In [1]: import numpy as np

In [2]: from numpy import linalg as LA

In [3]: np.set_printoptions(precision=1, suppress=True, linewidth=120, sign=" ")

In [4]: F = np.loadtxt("x.csv", delimiter=",")

In [5]: F
Out[5]: 
array([[ 0.,  0., -2.],
       [ 0.,  0., -1.],
       [ 2.,  1.,  0.]])

In [6]: np.round(LA.norm(F, "nuc"), 1)
Out[6]: np.float64(4.5)

In [7]: LA.norm(F, axis=1).argmax()
Out[7]: np.int64(2)

In [8]: np.round(LA.norm(F, 1), 1), round(float(LA.norm(F, np.inf)), 1)
Out[8]: (np.float64(3.0), 3.0)

In [9]: x0 = np.array([0, 0, 2])

In [10]: round(LA.det(F), 1)
Out[10]: np.float64(0.0)

In [11]: x0 @ F @ x0
Out[11]: np.float64(0.0)

In [12]: np.round(LA.eigvals(F).real, 1) + 0
Out[12]: array([ 0.,  0.,  0.])

In [13]: LA.svd(F, compute_uv=False)
Out[13]: array([ 2.2,  2.2,  0. ])

In [14]: q = LA.solve(np.eye(3) - F, np.eye(3) + F)

In [15]: np.round(q @ q.T, 1) + 0
Out[15]: 
array([[ 1.,  0.,  0.],
       [ 0.,  1.,  0.],
       [ 0.,  0.,  1.]])

In [16]: mat = np.load("run13.npy")

In [17]: mat
Out[17]: 
array([[ -1. ,   0.2,  -1.2,  -1.1, -54. ],
       [ -0.9,  -0.4,   0.2,  -0.1, -24. ],
       [ -1.1,   0.2,  -0.5,   0.3, -34. ],
       [ -1.7,  -0.4,   0. ,   2.6,  16. ],
       [  0.8,  -0.4,   0.7,   0.9,  10. ]])

In [18]: f, r1 = mat[2], mat[1]

In [19]: round(f @ f, 1)
Out[19]: np.float64(1157.6)

In [20]: p = (f @ r1) / (f @ f) * f

In [21]: round(LA.norm(f + r1) ** 2 + LA.norm(f - r1) ** 2, 1)
Out[21]: np.float64(3469.2)

In [22]: p
Out[22]: array([ -0.8,   0.1,  -0.4,   0.2, -24. ])

In [23]: round(float((r1 - p) @ f), 1)
Out[23]: 0.0

In [24]: basis = np.array([[0, 1, 1]])

In [25]: rng = np.random.default_rng(34230)

In [26]: J = rng.normal(size=(15, 1)) @ basis + np.array([-8, 8, -9])

In [27]: J
Out[27]: 
array([[ -8. ,   6.1, -10.9],
       [ -8. ,   7.5,  -9.5],
       [ -8. ,   7.4,  -9.6],
       [ -8. ,   9.9,  -7.1],
       [ -8. ,   6.8, -10.2],
       [ -8. ,   8.7,  -8.3],
       [ -8. ,   5.9, -11.1],
       [ -8. ,   6.8, -10.2],
       [ -8. ,   8. ,  -9. ],
       [ -8. ,   7.9,  -9.1],
       [ -8. ,   7.9,  -9.1],
       [ -8. ,   9.5,  -7.5],
       [ -8. ,   7.2,  -9.8],
       [ -8. ,   6.7, -10.3],
       [ -8. ,   8.6,  -8.4]])

In [28]: np.unique(J.round(6), axis=0).shape
Out[28]: (15, 3)

In [29]: np.allclose(J[:-1].T @ LA.lstsq(J[:-1].T, J[-1])[0], J[-1])
Out[29]: True

In [30]: np.abs(np.diag(LA.qr(J)[1])) > 1e-9
Out[30]: array([ True,  True, False])

In [31]: round(np.trace(LA.pinv(J) @ J), 1)
Out[31]: np.float64(2.0)

In [32]: J @ LA.pinv(J) @ J
Out[32]: 
array([[ -8. ,   6.1, -10.9],
       [ -8. ,   7.5,  -9.5],
       [ -8. ,   7.4,  -9.6],
       [ -8. ,   9.9,  -7.1],
       [ -8. ,   6.8, -10.2],
       [ -8. ,   8.7,  -8.3],
       [ -8. ,   5.9, -11.1],
       [ -8. ,   6.8, -10.2],
       [ -8. ,   8. ,  -9. ],
       [ -8. ,   7.9,  -9.1],
       [ -8. ,   7.9,  -9.1],
       [ -8. ,   9.5,  -7.5],
       [ -8. ,   7.2,  -9.8],
       [ -8. ,   6.7, -10.3],
       [ -8. ,   8.6,  -8.4]])

In [33]: Uu, s, VT = LA.svd(J, full_matrices=False)

In [34]: np.round(VT @ VT.T, 1) + 0
Out[34]: 
array([[ 1.,  0.,  0.],
       [ 0.,  1.,  0.],
       [ 0.,  0.,  1.]])

In [35]: (s > 1e-8).sum()
Out[35]: np.int64(2)

In [36]: np.round(s / s[0], 1) + 0
Out[36]: array([ 1. ,  0.1,  0. ])

In [37]: round(float(np.sqrt((s ** 2).sum())), 1), np.round(LA.norm(J), 1)
Out[37]: (56.4, np.float64(56.4))

In [38]: np.cumsum(s ** 2) / np.sum(s ** 2)
Out[38]: array([ 1.,  1.,  1.])

In [39]: r = LA.matrix_rank(J)

In [40]: r
Out[40]: np.int64(2)

In [41]: ns = LA.svd(J)[2][r:].T

In [42]: ns @ ns.T
Out[42]: 
array([[ 0.7,  0.3, -0.3],
       [ 0.3,  0.2, -0.2],
       [-0.3, -0.2,  0.2]])

In [43]: [int(LA.matrix_rank(J[:i])) for i in range(1, len(J) + 1)]
Out[43]: [1, 2, 2, 2, 2, 2, 2, 2, 2, 2, 2, 2, 2, 2, 2]

In [44]: LA.matrix_rank(J.T @ J), LA.matrix_rank(J @ J.T)
Out[44]: (np.int64(2), np.int64(2))

In [45]: np.allclose(J @ ns, 0)
Out[45]: True

In [46]: np.round(J @ ns, 1) + 0
Out[46]: 
array([[ 0.],
       [ 0.],
       [ 0.],
       [ 0.],
       [ 0.],
       [ 0.],
       [ 0.],
       [ 0.],
       [ 0.],
       [ 0.],
       [ 0.],
       [ 0.],
       [ 0.],
       [ 0.],
       [ 0.]])

In [47]: ns.shape
Out[47]: (3, 1)

In [48]: [int(LA.matrix_rank(J[:, :j + 1])) for j in range(3)]
Out[48]: [1, 2, 2]

In [49]: Uu, s, VT = LA.svd(J)

In [50]: s.round(1) + 0
Out[50]: array([ 56.1,   6.1,   0. ])

In [51]: A2 = Uu[:, :2] @ np.diag(s[:2]) @ VT[:2]

In [52]: round(np.abs(J - A2).max(), 1)
Out[52]: np.float64(0.0)

In [53]: A2
Out[53]: 
array([[ -8. ,   6.1, -10.9],
       [ -8. ,   7.5,  -9.5],
       [ -8. ,   7.4,  -9.6],
       [ -8. ,   9.9,  -7.1],
       [ -8. ,   6.8, -10.2],
       [ -8. ,   8.7,  -8.3],
       [ -8. ,   5.9, -11.1],
       [ -8. ,   6.8, -10.2],
       [ -8. ,   8. ,  -9. ],
       [ -8. ,   7.9,  -9.1],
       [ -8. ,   7.9,  -9.1],
       [ -8. ,   9.5,  -7.5],
       [ -8. ,   7.2,  -9.8],
       [ -8. ,   6.7, -10.3],
       [ -8. ,   8.6,  -8.4]])

In [54]: LA.matrix_rank(A2)
Out[54]: np.int64(2)

In [55]: LA.norm(A2, axis=0)
Out[55]: array([ 31. ,  30. ,  36.4])

In [56]: round(LA.norm(A2[7], 1), 1), round(LA.norm(A2[7], np.inf), 1)
Out[56]: (np.float64(25.0), np.float64(10.2))

In [57]: LA.norm(A2, axis=1).argmax()
Out[57]: np.int64(6)

In [58]: LA.norm(A2, axis=1)
Out[58]: array([ 14.8,  14.5,  14.5,  14.6,  14.6,  14.4,  14.9,  14.6,  14.5,  14.5,  14.5,  14.5,  14.6,  14.7,  14.4])

In [59]: E = np.array([[-0.9, 3.0, 2.0, 2.0, 0.0],
    ...:     [0.0, -2.9, -2.0, 3.0, 0.0],
    ...:     [-1.0, -2.0, 0.1, 3.0, 2.0],
    ...:     [0.0, 1.0, -2.0, -0.9, 2.0],
    ...:     [-1.0, 3.0, 2.0, 2.0, 0.1]])

In [60]: q, Rm = LA.qr(E)

In [61]: round(float(np.trace(q @ q.T)), 1)
Out[61]: 5.0

In [62]: np.round(abs(Rm[0, 0]), 1), np.round(LA.norm(E[:, 0]), 1)
Out[62]: (np.float64(1.7), np.float64(1.7))

In [63]: q.round(1) + 0
Out[63]: 
array([[-0.5,  0.4,  0. ,  0.3, -0.7],
       [ 0. , -0.6,  0.3,  0.8,  0.1],
       [-0.6, -0.6,  0. , -0.5, -0.1],
       [ 0. ,  0.2,  0.9, -0.3,  0. ],
       [-0.6,  0.3,  0. ,  0.2,  0.7]])

In [64]: np.allclose(Rm.T @ Rm, E.T @ E)
Out[64]: True

In [65]: labels = rng.permutation(5)

In [66]: labels
Out[66]: array([ 0,  3,  4,  1,  2])

In [67]: A2 = E[labels][:, labels]

In [68]: round(float(LA.det(A2)), 1), round(LA.det(E[labels]), 1)
Out[68]: (9.1, np.float64(9.1))

In [69]: A2
Out[69]: 
array([[-0.9,  2. ,  0. ,  3. ,  2. ],
       [ 0. , -0.9,  2. ,  1. , -2. ],
       [-1. ,  2. ,  0.1,  3. ,  2. ],
       [ 0. ,  3. ,  0. , -2.9, -2. ],
       [-1. ,  3. ,  2. , -2. ,  0.1]])

In [70]: cov = A2.T @ A2

In [71]: np.round(LA.eigvalsh(cov)[::-1], 1) + 0
Out[71]: array([ 42.1,  30.7,   9.4,   2.9,   0. ])

In [72]: cov
Out[72]: 
array([[ 2.8, -6.8, -2.1, -3.7, -3.9],
       [-6.8, 26.8,  4.4, -3.6,  4.1],
       [-2.1,  4.4,  8. , -1.7, -3.6],
       [-3.7, -3.6, -1.7, 31.4, 15.6],
       [-3.9,  4.1, -3.6, 15.6, 16. ]])

In [73]: LA.matrix_rank(cov)
Out[73]: np.int64(5)

In [74]: Uu, s, VT = LA.svd(E)

In [75]: s.round(1) + 0
Out[75]: array([ 6.5,  5.5,  3.1,  1.7,  0. ])

In [76]: A2 = Uu[:, :4] @ np.diag(s[:4]) @ VT[:4]

In [77]: LA.matrix_rank(A2)
Out[77]: np.int64(4)

In [78]: round(np.abs(E - A2).max(), 1)
Out[78]: np.float64(0.0)

In [79]: A2.round(1) + 0
Out[79]: 
array([[-0.9,  3. ,  2. ,  2. ,  0. ],
       [ 0. , -2.9, -2. ,  3. ,  0. ],
       [-1. , -2. ,  0.1,  3. ,  2. ],
       [ 0. ,  1. , -2. , -0.9,  2. ],
       [-1. ,  3. ,  2. ,  2. ,  0.1]])

In [80]: arr = np.loadtxt("m.csv", delimiter=",")

In [81]: arr
Out[81]: 
array([[-1.5,  0.5, -1.6, -0.1],
       [-1.3,  0.3, -1.3, -0.8],
       [-1.4,  1.8, -0.5, -1.7]])

In [82]: A2 = arr + rng.integers(-2, 3, (3, 2)) @ rng.integers(-2, 3, (2, 4))

In [83]: A2
Out[83]: 
array([[-5.5, -1.5,  0.4, -2.1],
       [ 2.7, -3.7, -0.3,  1.2],
       [ 2.6, -4.2,  1.5,  0.3]])

In [84]: LA.matrix_rank(A2 - arr, tol=1e-8)
Out[84]: np.int64(2)

In [85]: np.round(LA.svd(A2 - arr, compute_uv=False), 1) + 0
Out[85]: array([ 9.9,  5.3,  0. ])

In [86]: A2 = arr / LA.norm(arr, axis=1, keepdims=True)

In [87]: cov = A2 @ A2.T

In [88]: np.round(np.degrees(np.arccos(np.clip(cov[1, 0], -1, 1))), 1)
Out[88]: np.float64(21.1)

In [89]: LA.norm(A2, axis=1)
Out[89]: array([ 1.,  1.,  1.])

In [90]: (cov - 2 * np.eye(3)).round(6).argmax(axis=1)
Out[90]: array([ 1,  0,  1])

In [91]: arr.reshape(2, -1)
Out[91]: 
array([[-1.5,  0.5, -1.6, -0.1, -1.3,  0.3],
       [-1.3, -0.8, -1.4,  1.8, -0.5, -1.7]])

In [92]: blk = arr.reshape(3, 2, -1)

In [93]: blk.shape
Out[93]: (3, 2, 2)

In [94]: blk.sum(axis=1)
Out[94]: 
array([[-3.1,  0.4],
       [-2.6, -0.5],
       [-1.9,  0.1]])

In [95]: blk[:, 0]
Out[95]: 
array([[-1.5,  0.5],
       [-1.3,  0.3],
       [-1.4,  1.8]])

In [96]: np.einsum("ihd,jhd->hij", blk, blk).shape
Out[96]: (2, 3, 3)

In [97]: A2 = np.array([[1, -2], [-3, 0], [-4, 3]])

In [98]: K = np.tile(A2, (2, 3))

In [99]: K
Out[99]: 
array([[ 1, -2,  1, -2,  1, -2],
       [-3,  0, -3,  0, -3,  0],
       [-4,  3, -4,  3, -4,  3],
       [ 1, -2,  1, -2,  1, -2],
       [-3,  0, -3,  0, -3,  0],
       [-4,  3, -4,  3, -4,  3]])

In [100]: Uu, s, VT = LA.svd(K)

In [101]: evecs = VT[:(s > 1e-8).sum()]

In [102]: x0 = K[3] + 2 * K[1] + rng.integers(2) * np.eye(6)[4]

In [103]: x0
Out[103]: array([-5., -2., -5., -2., -5., -2.])

In [104]: np.allclose(evecs.T @ evecs @ x0, x0)
Out[104]: True

In [105]: LA.matrix_rank(np.vstack([K, x0]))
Out[105]: np.int64(2)

In [106]: np.allclose(K[:-1].T @ LA.lstsq(K[:-1].T, K[-1])[0], K[-1])
Out[106]: True

In [107]: np.round(K @ LA.pinv(K) @ K, 1) + 0
Out[107]: 
array([[ 1., -2.,  1., -2.,  1., -2.],
       [-3.,  0., -3.,  0., -3.,  0.],
       [-4.,  3., -4.,  3., -4.,  3.],
       [ 1., -2.,  1., -2.,  1., -2.],
       [-3.,  0., -3.,  0., -3.,  0.],
       [-4.,  3., -4.,  3., -4.,  3.]])

In [108]: np.abs(np.diag(LA.qr(K)[1])) > 1e-9
Out[108]: array([ True,  True, False, False, False, False])

In [109]: cov = J.T @ J

In [110]: round(np.trace(cov), 1), round(float((J ** 2).sum()), 1)
Out[110]: (np.float64(3186.5), 3186.5)

In [111]: np.diag(cov)
Out[111]: array([  960. ,   898.5,  1327.9])

In [112]: A2 = np.array([[2, 2, 0], [1, 3, 1], [0, 1, 1]])

In [113]: basis = np.array([[0]])

In [114]: X = np.block([[A2, np.array([[-1], [-3], [1]])], [np.zeros((1, 3)), basis]])

In [115]: X
Out[115]: 
array([[ 2.,  2.,  0., -1.],
       [ 1.,  3.,  1., -3.],
       [ 0.,  1.,  1.,  1.],
       [ 0.,  0.,  0.,  0.]])

In [116]: LA.svd(arr, compute_uv=False)
Out[116]: array([ 3.8,  1.7,  0.5])

In [117]: round(LA.norm(arr), 1)
Out[117]: np.float64(4.2)

In [118]: arr.sum(axis=0)
Out[118]: array([-4.2,  2.6, -3.4, -2.6])

In [119]: LA.matrix_rank(arr)
Out[119]: np.int64(3)

In [120]: arr.sum(axis=1)
Out[120]: array([-2.7, -3.1, -1.8])

In [121]: np.unravel_index(np.abs(arr).argmax(), arr.shape)
Out[121]: (np.int64(2), np.int64(1))
